% ipython --no-banner

In [1]: import numpy as np

In [2]: import numpy.linalg as la

In [3]: np.set_printoptions(precision=2, suppress=True, linewidth=140)

In [4]: m1 = np.load("x.npy")

In [5]: m1
Out[5]: 
array([[ 0.3,  0.5,  0.1, -0.5],
       [ 0.1,  0.5,  1.7,  0.5],
       [-2.1,  0.1, -1.9,  0. ],
       [ 1.3,  0.5,  0.1, -1.7],
       [ 0. ,  0.3, -0.6, -0.6],
       [-1.3, -1.1, -1.6,  0.9],
       [ 0.4, -0.5,  1.2,  1.3],
       [ 0.4,  0.2, -2.2, -1.2],
       [ 0.8, -0.9,  0.1,  0.2],
       [-1.1,  1.2,  0.9, -1.3],
       [-0.9,  1.4, -0.3,  0.3],
       [-0.1,  1.8, -0.4, -0.3],
       [-0.4, -1.8,  1.9, -0.8],
       [-0.2, -1.5,  1.2,  1.3],
       [ 0.5, -0.1,  0.3,  2. ],
       [-0.8,  0.6,  0.2, -0.1],
       [ 0.2,  0.9,  0.1, -0.6],
       [ 0.4,  0.3,  0.7, -0.2],
       [ 1.3,  0.9, -1.1, -2.5],
       [-1.5,  0.6,  0.7, -1.3],
       [-0.5,  0.7, -2.5,  0.1],
       [-0.7,  1.3,  0.1, -0.3],
       [ 2.3, -0.6, -1.2, -1.6],
       [-1. ,  0. , -0.7,  1.6],
       [ 0. ,  0. , -1.6,  0.6],
       [ 0.9, -0.6,  0.7,  0.8],
       [ 1.4, -0.9,  0.2, -0.9],
       [-0.6,  0.2, -0.5,  0.6],
       [ 1.5,  0.9,  0. , -1.4],
       [-0.4,  0.8,  0.6,  1.1],
       [-0.4, -0.3,  1.6,  0.8],
       [-0.5,  1.2,  0.8, -0.2],
       [ 0. ,  0.4,  0. ,  0.1],
       [ 2.6, -0.8,  1. ,  0.8],
       [ 0.1,  0.6, -0.3, -0.5],
       [ 0.3,  0.6, -3.1,  0.8],
       [ 8. ,  2.5,  3.5, -1. ],
       [ 0. ,  0.7,  0.4, -0.3],
       [ 1.4,  1.5,  0.1, -1. ],
       [-1.4,  1.2, -0.7,  0. ],
       [-0.7, -1.1,  1. , -0.8],
       [-0.9, -0.1,  0.9,  0.7],
       [-1. ,  0.9, -0.3, -0.8]])

In [6]: gram = np.cov(m1, rowvar=False)

In [7]: gram
Out[7]: 
array([[ 2.5 ,  0.28,  0.73, -0.4 ],
       [ 0.28,  0.82, -0.03, -0.28],
       [ 0.73, -0.03,  1.54,  0.03],
       [-0.4 , -0.28,  0.03,  0.96]])

In [8]: np.polyfit(m1[:, 2], m1[:, 1], 1)
Out[8]: array([-0.02,  0.3 ])

In [9]: np.corrcoef(m1.T)
Out[9]: 
array([[ 1.  ,  0.2 ,  0.37, -0.26],
       [ 0.2 ,  1.  , -0.03, -0.32],
       [ 0.37, -0.03,  1.  ,  0.02],
       [-0.26, -0.32,  0.02,  1.  ]])

In [10]: print(la.eigvalsh(gram)[::-1])
[2.98 1.38 0.86 0.6 ]

In [11]: labels = m1[:, 1] > np.median(m1[:, 1])

In [12]: f = m1[labels].mean(axis=0) - m1[~labels].mean(axis=0)

In [13]: ((m1 - m1.mean(axis=0)) @ f > 0).astype(int)
Out[13]: array([1, 0, 0, 1, 1, 0, 0, 1, 0, 1, 1, 1, 0, 0, 0, 1, 1, 0, 1, 1, 1, 1, 1, 0, 0, 0, 0, 0, 1, 0, 0, 1, 0, 0, 1, 1, 1, 1, 1, 1, 0, 0, 1])

In [14]: print(np.argsort(-np.abs(f).round(6), kind="stable"))
[1 3 2 0]

In [15]: Ac = (m1 - m1.mean(axis=0)) / m1.std(axis=0)

In [16]: Ac.std(axis=0)
Out[16]: array([1., 1., 1., 1.])

In [17]: coef = la.lstsq(np.delete(Ac, 0, axis=1), Ac[:, 0])[0]

In [18]: np.abs(coef).argmax()
Out[18]: np.int64(1)

In [19]: Q, _ = la.qr(np.array([[0.5, -1.0, 1.1, -1.3, -0.5, -0.2, 0.6, -1.2, 0.6, 1.5],
    ...:     [-0.9, 0.7, -1.9, 0.1, -0.7, 0.1, 1.5, -1.1, 0.3, 0.7],
    ...:     [-1.3, 0.8, 1.4, 1.4, 0.8, 0.2, 0.6, -1.2, 0.2, -0.7],
    ...:     [-2.5, 0.3, 1.2, -1.0, -0.3, 0.4, 1.4, 2.4, -0.9, 0.3],
    ...:     [-0.9, 1.6, 0.0, -0.3, -0.5, -0.7, 0.7, -2.3, 1.6, -0.1],
    ...:     [-1.1, -0.1, 1.3, -0.2, -0.6, -2.3, -0.2, 1.8, 0.7, -0.9],
    ...:     [0.1, 0.4, 1.1, 1.9, -0.4, -0.3, -0.9, -1.1, 0.7, -0.5],
    ...:     [-1.6, 1.9, 0.5, 0.8, -0.7, 1.6, -1.5, 0.1, -1.3, -0.5],
    ...:     [1.9, 0.4, -0.7, -0.2, -0.8, 0.8, -1.8, -0.9, 1.0, 0.3],
    ...:     [-1.6, -0.5, -1.5, -0.7, -1.6, 0.5, 1.6, 0.6, 0.6, 0.2]]))

In [20]: feats = Q[:, :7]

In [21]: feats.round(2) + 0
Out[21]: 
array([[-0.11,  0.32, -0.32, -0.41, -0.33,  0.17, -0.46],
       [ 0.2 , -0.16,  0.56,  0.1 , -0.03, -0.21, -0.32],
       [ 0.29, -0.16, -0.32,  0.36,  0.25,  0.1 , -0.37],
       [ 0.56,  0.16, -0.2 , -0.35,  0.07,  0.26, -0.07],
       [ 0.2 , -0.5 ,  0.03, -0.42,  0.  , -0.42, -0.37],
       [ 0.25,  0.15, -0.3 , -0.07, -0.33, -0.66,  0.41],
       [-0.02, -0.16, -0.31,  0.56, -0.53, -0.04, -0.27],
       [ 0.36, -0.53, -0.07, -0.04, -0.21,  0.42,  0.41],
       [-0.43, -0.35,  0.09, -0.27, -0.41,  0.17,  0.02],
       [ 0.36,  0.35,  0.5 ,  0.09, -0.47,  0.16, -0.05]])

In [22]: proj = feats @ la.solve(feats.T @ feats, feats.T)

In [23]: np.allclose(proj @ proj, proj)
Out[23]: True

In [24]: np.diag(proj)
Out[24]: array([0.73, 0.54, 0.55, 0.58, 0.78, 0.89, 0.78, 0.81, 0.59, 0.76])

In [25]: x = np.array([5, 6, 4, 6, 2, 1, 8])

In [26]: y = feats @ x

In [27]: y
Out[27]: array([-6.55,  0.09, -0.96,  0.71, -7.7 ,  2.54, -2.21,  1.39, -6.06,  5.32])

In [28]: rng = np.random.default_rng(35)

In [29]: y = y + 0.3 * rng.normal(size=10)

In [30]: y
Out[30]: array([-6.89,  0.32, -0.61,  0.93, -7.27,  2.54, -2.63,  1.37, -5.91,  5.45])

In [31]: coef, *_ = la.lstsq(feats, y)

In [32]: coef.round()
Out[32]: array([5., 6., 4., 6., 2., 1., 8.])

In [33]: [round(float(la.norm(la.solve(feats.T @ feats + lam * np.eye(7), feats.T @ y))), 2) for lam in (0, 1, 10, 100)]
Out[33]: [13.47, 6.73, 1.22, 0.13]

In [34]: theta = np.radians(60)

In [35]: Rm = np.eye(7)

In [36]: Rm[6, 6] = Rm[4, 4] = np.cos(theta)

In [37]: Rm[6, 4], Rm[4, 6] = -np.sin(theta), np.sin(theta)

In [38]: Rm
Out[38]: 
array([[ 1.  ,  0.  ,  0.  ,  0.  ,  0.  ,  0.  ,  0.  ],
       [ 0.  ,  1.  ,  0.  ,  0.  ,  0.  ,  0.  ,  0.  ],
       [ 0.  ,  0.  ,  1.  ,  0.  ,  0.  ,  0.  ,  0.  ],
       [ 0.  ,  0.  ,  0.  ,  1.  ,  0.  ,  0.  ,  0.  ],
       [ 0.  ,  0.  ,  0.  ,  0.  ,  0.5 ,  0.  ,  0.87],
       [ 0.  ,  0.  ,  0.  ,  0.  ,  0.  ,  1.  ,  0.  ],
       [ 0.  ,  0.  ,  0.  ,  0.  , -0.87,  0.  ,  0.5 ]])

In [39]: other = feats @ Rm.T

In [40]: np.allclose(la.norm(feats, axis=1), la.norm(other, axis=1))
Out[40]: True

In [41]: print(np.allclose(feats @ feats.T, other @ other.T))
True

In [42]: print(np.abs(other - feats).max(axis=0))
[0.   0.   0.   0.   0.52 0.   0.59]

In [43]: other
Out[43]: 
array([[-0.11,  0.32, -0.32, -0.41, -0.56,  0.17,  0.05],
       [ 0.2 , -0.16,  0.56,  0.1 , -0.29, -0.21, -0.13],
       [ 0.29, -0.16, -0.32,  0.36, -0.2 ,  0.1 , -0.4 ],
       [ 0.56,  0.16, -0.2 , -0.35, -0.02,  0.26, -0.09],
       [ 0.2 , -0.5 ,  0.03, -0.42, -0.32, -0.42, -0.18],
       [ 0.25,  0.15, -0.3 , -0.07,  0.19, -0.66,  0.49],
       [-0.02, -0.16, -0.31,  0.56, -0.5 , -0.04,  0.32],
       [ 0.36, -0.53, -0.07, -0.04,  0.25,  0.42,  0.39],
       [-0.43, -0.35,  0.09, -0.27, -0.19,  0.17,  0.37],
       [ 0.36,  0.35,  0.5 ,  0.09, -0.28,  0.16,  0.38]])

In [44]: arr = np.load("m.npy")

In [45]: arr
Out[45]: 
array([[2, 2, 2, 1, 1, 0, 0, 1],
       [1, 2, 2, 2, 1, 1, 0, 0],
       [0, 1, 2, 2, 2, 1, 1, 0],
       [0, 0, 1, 2, 2, 2, 1, 1],
       [1, 0, 0, 1, 2, 2, 2, 1],
       [1, 1, 0, 0, 1, 2, 2, 2],
       [2, 1, 1, 0, 0, 1, 2, 2],
       [2, 2, 1, 1, 0, 0, 1, 2]])

In [46]: labels = rng.permutation(8)

In [47]: labels
Out[47]: array([1, 3, 7, 6, 2, 0, 5, 4])

In [48]: other = arr[labels][:, labels]

In [49]: np.diag(other)
Out[49]: array([2, 2, 2, 2, 2, 2, 2, 2])

In [50]: np.round(la.det(other), 2), np.round(la.det(arr[labels]), 2)
Out[50]: (np.float64(81.0), np.float64(81.0))

In [51]: np.trace(other)
Out[51]: np.int64(16)

In [52]: x = np.array([1, 0, 3, 0, 2, 2, 0, 2])

In [53]: y = arr @ x

In [54]: coef, lr = np.zeros(8), 1 / la.norm(arr, 2) ** 2

In [55]: for i in range(20):
    ...:     coef -= lr * arr.T @ (arr @ coef - y)
    ...:     if i % 5 == 0: print(i, round(la.norm(arr @ coef - y), 2))
    ...: 
0 2.77
5 2.2
10 2.08
15 2.0

In [56]: coef
Out[56]: array([1.03, 0.95, 1.52, 1.26, 1.58, 1.44, 1.09, 1.13])
